$ ipython --no-banner

In [1]: import numpy as np

In [2]: import numpy.linalg as la

In [3]: np.set_printoptions(suppress=True, linewidth=100)

In [4]: E = np.loadtxt("w.csv", delimiter=",")

In [5]: E
Out[5]: 
array([[ 3., -2., -4.,  0.],
       [ 0.,  5.,  4.,  0.],
       [ 0., -2., -1.,  0.],
       [ 0.,  0.,  0.,  3.]])

In [6]: out = E[0, 0] * E[1:] - np.outer(E[1:, 0], E[0])

In [7]: out
Out[7]: 
array([[ 0., 15., 12.,  0.],
       [ 0., -6., -3.,  0.],
       [ 0.,  0.,  0.,  9.]])

In [8]: np.flatnonzero(~out.round(6).any(axis=1))
Out[8]: array([], dtype=int64)

In [9]: rng = np.random.default_rng(1273)

In [10]: lab = rng.permutation(4)

In [11]: out = E[:, lab] * rng.choice([-1, 1], 4)

In [12]: out
Out[12]: 
array([[-4.,  2., -0., -3.],
       [ 4., -5., -0., -0.],
       [-1.,  2., -0., -0.],
       [ 0., -0., -3., -0.]])

In [13]: Uu, _, vt = la.svd(E.T @ out)

In [14]: lab
Out[14]: array([2, 1, 3, 0])

In [15]: np.round(la.lstsq(E, out)[0], 3) + 0
Out[15]: 
array([[ 0.,  0.,  0., -1.],
       [ 0., -1.,  0.,  0.],
       [ 1.,  0.,  0.,  0.],
       [ 0.,  0., -1.,  0.]])

In [16]: np.round(Uu @ vt, 3) + 0
Out[16]: 
array([[ 0.,  0.,  0., -1.],
       [ 0., -1.,  0.,  0.],
       [ 1.,  0.,  0.,  0.],
       [ 0.,  0., -1.,  0.]])

In [17]: lab = rng.permutation(4)

In [18]: lab
Out[18]: array([2, 0, 1, 3])

In [19]: out = E[lab][:, lab]

In [20]: out
Out[20]: 
array([[-1.,  0., -2.,  0.],
       [-4.,  3., -2.,  0.],
       [ 4.,  0.,  5.,  0.],
       [ 0.,  0.,  0.,  3.]])

In [21]: round(la.det(out), 3), round(la.det(E[lab]), 3)
Out[21]: (np.float64(27.0), np.float64(27.0))

In [22]: np.allclose(out, E)
Out[22]: False

In [23]: J = np.loadtxt("block9.csv", delimiter=",")

In [24]: J.round(3)
Out[24]: 
array([[  9.722,   2.464,   4.229,   5.666, -15.793],
       [ 17.727,   2.758,  -8.663,   1.578,   0.782],
       [-14.122,  -2.985,  -0.533,  -5.231,  12.807],
       [ -7.69 ,  -2.185,  -5.574,  -5.673,  16.518],
       [  9.096,   0.663, -11.541,  -2.983,  13.219],
       [-12.686,  -1.413,  11.487,   1.698, -10.112],
       [ 15.35 ,   2.04 , -10.787,  -0.39 ,   6.611],
       [ 12.021,   2.754,   2.465,   5.528, -14.535],
       [-13.987,  -1.709,  11.247,   1.113,  -8.586],
       [ -0.907,   0.84 ,   9.697,   4.866, -16.756],
       [  5.695,   1.895,   6.738,   5.596, -16.949],
       [ 17.684,   3.177,  -4.625,   3.721,  -6.477],
       [-18.101,  -3.083,   6.325,  -2.958,   3.755],
       [  7.796,   0.408, -11.403,  -3.365,  14.06 ],
       [  2.447,   1.393,   8.355,   5.323, -17.145],
       [  7.535,   2.164,   5.669,   5.67 , -16.561]])

In [25]: gram = np.cov(J, rowvar=False)

In [26]: np.argsort(-J.std(axis=0).round(6), kind="stable")
Out[26]: array([4, 0, 2, 3, 1])

In [27]: np.round(la.eigvalsh(gram)[::-1], 3) + 0
Out[27]: array([227.187, 178.159,   0.   ,   0.   ,   0.   ])

In [28]: gram.shape
Out[28]: (5, 5)

In [29]: np.round(np.median(J, axis=0), 3)
Out[29]: array([ 6.615,  1.116,  3.347,  1.638, -7.531])

In [30]: np.round(np.polyfit(J[:, 0], J[:, 3], 1), 3)
Out[30]: array([0.148, 0.911])
